$ ipython --no-banner

In [1]: import numpy as np

In [2]: import numpy.linalg as la

In [3]: np.set_printoptions(suppress=True, linewidth=100)

In [4]: def tidy(a):
   ...:     return np.round(a, 2) + 0
   ...: 

In [5]: A = np.loadtxt("layer1.csv", delimiter=",")

In [6]: print(A)
[[6. 8. 5.]
 [0. 8. 8.]
 [0. 0. 5.]]

In [7]: Y = np.array([[2, 2, 1], [1, 1, 3], [0, 2, 3]])

In [8]: print(np.einsum("ik,kj->ji", A, Y))
[[20.  8.  0.]
 [30. 24. 10.]
 [45. 48. 15.]]

In [9]: print(np.einsum("ij->j", A))
[ 6. 16. 18.]

In [10]: print(la.matrix_rank(np.vstack([A, Y.T])))
3

In [11]: print(A @ Y)
[[20. 30. 45.]
 [ 8. 24. 48.]
 [ 0. 10. 15.]]

In [12]: print(np.einsum("ik,kj->ij", A, Y))
[[20. 30. 45.]
 [ 8. 24. 48.]
 [ 0. 10. 15.]]

In [13]: w, evecs = la.eig(A)

In [14]: print(tidy(np.sort(la.eigvals(A @ A))))
[25. 36. 64.]

In [15]: print(w)
[6. 8. 5.]

In [16]: print(tidy(np.sort(la.eigvals(la.inv(A)))))
[0.12 0.17 0.2 ]

In [17]: Y = A[0, 0] * A[1:] - np.outer(A[1:, 0], A[0])

In [18]: print(Y)
[[ 0. 48. 48.]
 [ 0.  0. 30.]]

In [19]: print(A[:, 0] / A[0, 0])
[1. 0. 0.]

In [20]: J = np.cumsum(np.array([[1, -2, -2, 1, 3, -1],
    ...:     [-2, -2, 0, 1, -2, -2],
    ...:     [2, 2, 2, -3, -1, 0],
    ...:     [2, -3, -3, -2, 2, 0],
    ...:     [2, 1, 0, 3, -3, 2],
    ...:     [-1, 2, 1, -1, 3, -2],
    ...:     [-2, -1, 3, 2, 2, -1],
    ...:     [2, 2, 3, 3, 3, 2],
    ...:     [-2, 0, 0, -1, 1, 0],
    ...:     [-1, -3, 3, -1, -2, 1],
    ...:     [-1, 3, 2, -3, 3, 3],
    ...:     [-3, 2, 2, 2, 3, -2],
    ...:     [-1, -3, -3, 3, 2, 1],
    ...:     [1, 0, -2, -2, 2, 1],
    ...:     [0, 3, -1, 2, 0, -2],
    ...:     [-3, -3, -3, 3, 3, 2],
    ...:     [0, 0, -3, 1, -3, -2],
    ...:     [-1, 0, 3, 0, 3, 0],
    ...:     [-1, 2, 3, -2, -1, 0],
    ...:     [1, 0, 0, 3, 2, -2],
    ...:     [0, 2, -3, -1, -1, -2],
    ...:     [3, 2, -2, -3, 1, -2],
    ...:     [0, 3, 3, 2, 1, -2],
    ...:     [2, -1, 3, -3, 3, -3],
    ...:     [0, 3, 2, 0, -1, 2]]), axis=0)

In [21]: print(J)
[[  1  -2  -2   1   3  -1]
 [ -1  -4  -2   2   1  -3]
 [  1  -2   0  -1   0  -3]
 [  3  -5  -3  -3   2  -3]
 [  5  -4  -3   0  -1  -1]
 [  4  -2  -2  -1   2  -3]
 [  2  -3   1   1   4  -4]
 [  4  -1   4   4   7  -2]
 [  2  -1   4   3   8  -2]
 [  1  -4   7   2   6  -1]
 [  0  -1   9  -1   9   2]
 [ -3   1  11   1  12   0]
 [ -4  -2   8   4  14   1]
 [ -3  -2   6   2  16   2]
 [ -3   1   5   4  16   0]
 [ -6  -2   2   7  19   2]
 [ -6  -2  -1   8  16   0]
 [ -7  -2   2   8  19   0]
 [ -8   0   5   6  18   0]
 [ -7   0   5   9  20  -2]
 [ -7   2   2   8  19  -4]
 [ -4   4   0   5  20  -6]
 [ -4   7   3   7  21  -8]
 [ -2   6   6   4  24 -11]
 [ -2   9   8   4  23  -9]]

In [22]: z = J[:, 3] > np.median(J[:, 3])

In [23]: f = J[z].mean(axis=0) - J[~z].mean(axis=0)

In [24]: print((((J - J.mean(axis=0)) @ f > 0) == z).mean())
0.8

In [25]: rng = np.random.default_rng(37577)

In [26]: z = rng.permutation(6)

In [27]: Y = J[:, z] * rng.choice([-1, 1], 6)

In [28]: print(Y)
[[ -3   1   1  -2   2  -1]
 [ -1   2   3  -4   2   1]
 [  0  -1   3  -2   0  -1]
 [ -2  -3   3  -5   3  -3]
 [  1   0   1  -4   3  -5]
 [ -2  -1   3  -2   2  -4]
 [ -4   1   4  -3  -1  -2]
 [ -7   4   2  -1  -4  -4]
 [ -8   3   2  -1  -4  -2]
 [ -6   2   1  -4  -7  -1]
 [ -9  -1  -2  -1  -9   0]
 [-12   1   0   1 -11   3]
 [-14   4  -1  -2  -8   4]
 [-16   2  -2  -2  -6   3]
 [-16   4   0   1  -5   3]
 [-19   7  -2  -2  -2   6]
 [-16   8   0  -2   1   6]
 [-19   8   0  -2  -2   7]
 [-18   6   0   0  -5   8]
 [-20   9   2   0  -5   7]
 [-19   8   4   2  -2   7]
 [-20   5   6   4   0   4]
 [-21   7   8   7  -3   4]
 [-24   4  11   6  -6   2]
 [-23   4   9   9  -8   2]]

In [29]: left, _, Vh = la.svd(J.T @ Y)

In [30]: print(z)
[4 3 5 1 2 0]

In [31]: print(tidy(left @ Vh))
[[ 0.  0.  0.  0.  0. -1.]
 [ 0.  0.  0.  1.  0.  0.]
 [ 0.  0.  0.  0. -1.  0.]
 [ 0.  1.  0.  0.  0.  0.]
 [-1.  0.  0.  0.  0.  0.]
 [ 0.  0. -1.  0.  0.  0.]]

In [32]: m1 = np.loadtxt("m.csv", delimiter=",")

In [33]: print(m1)
[[ 0.43 -1.42 -2.7  -1.16  0.51 -0.69 -0.44]
 [ 0.25 -2.91  0.72  1.34  2.46 -0.56 -2.04]
 [-0.21  0.    0.07  1.56 -0.42 -0.11 -2.73]]

In [34]: blk = np.stack([m1, -2 * m1, m1[::-1]])

In [35]: print(la.matrix_rank(blk.reshape(3, -1)))
2

In [36]: print((blk @ m1.T).shape)
(3, 3, 3)

In [37]: print(tidy(np.einsum("bij,cij->bc", blk, blk)))
[[ 43.26 -86.52  19.32]
 [-86.52 173.05 -38.64]
 [ 19.32 -38.64  43.26]]

In [38]: print(tidy(blk.sum(axis=0)))
[[-0.64  1.42  2.77  2.72 -0.93  0.58 -2.29]
 [ 0.    0.    0.    0.    0.    0.    0.  ]
 [ 0.64 -1.42 -2.77 -2.72  0.93 -0.58  2.29]]

In [39]: print(blk.shape)
(3, 3, 7)

In [40]: print(tidy(la.norm(blk, axis=(1, 2))))
[ 6.58 13.15  6.58]

In [41]: Y = m1 + rng.integers(-2, 3, (3, 1)) @ rng.integers(-2, 3, (1, 7))

In [42]: print(tidy(Y))
[[-1.57 -1.42 -3.7  -3.16  1.51  0.31 -0.44]
 [-3.75 -2.91 -1.28 -2.66  4.46  1.44 -2.04]
 [ 3.79  0.    2.07  5.56 -2.42 -2.11 -2.73]]

In [43]: print(np.abs(Y - m1).sum(axis=1))
[ 7. 14. 14.]

In [44]: C = J[[8, 16]].astype(float)

In [45]: for _ in range(4):
    ...:     z = la.norm(J[:, None] - C, axis=-1).argmin(axis=1)
    ...:     C = np.array([J[z == j].mean(axis=0) for j in range(2)])
    ...: 

In [46]: print(z)
[0 0 0 0 0 0 0 0 0 0 0 1 1 1 1 1 1 1 1 1 1 1 1 1 1]

In [47]: print(np.abs(C[1] - C[0]).argmax())
4

In [48]: print(tidy(C))
[[ 2.   -2.64  1.18  0.64  3.73 -1.91]
 [-4.71  1.43  4.43  5.5  18.36 -2.5 ]]
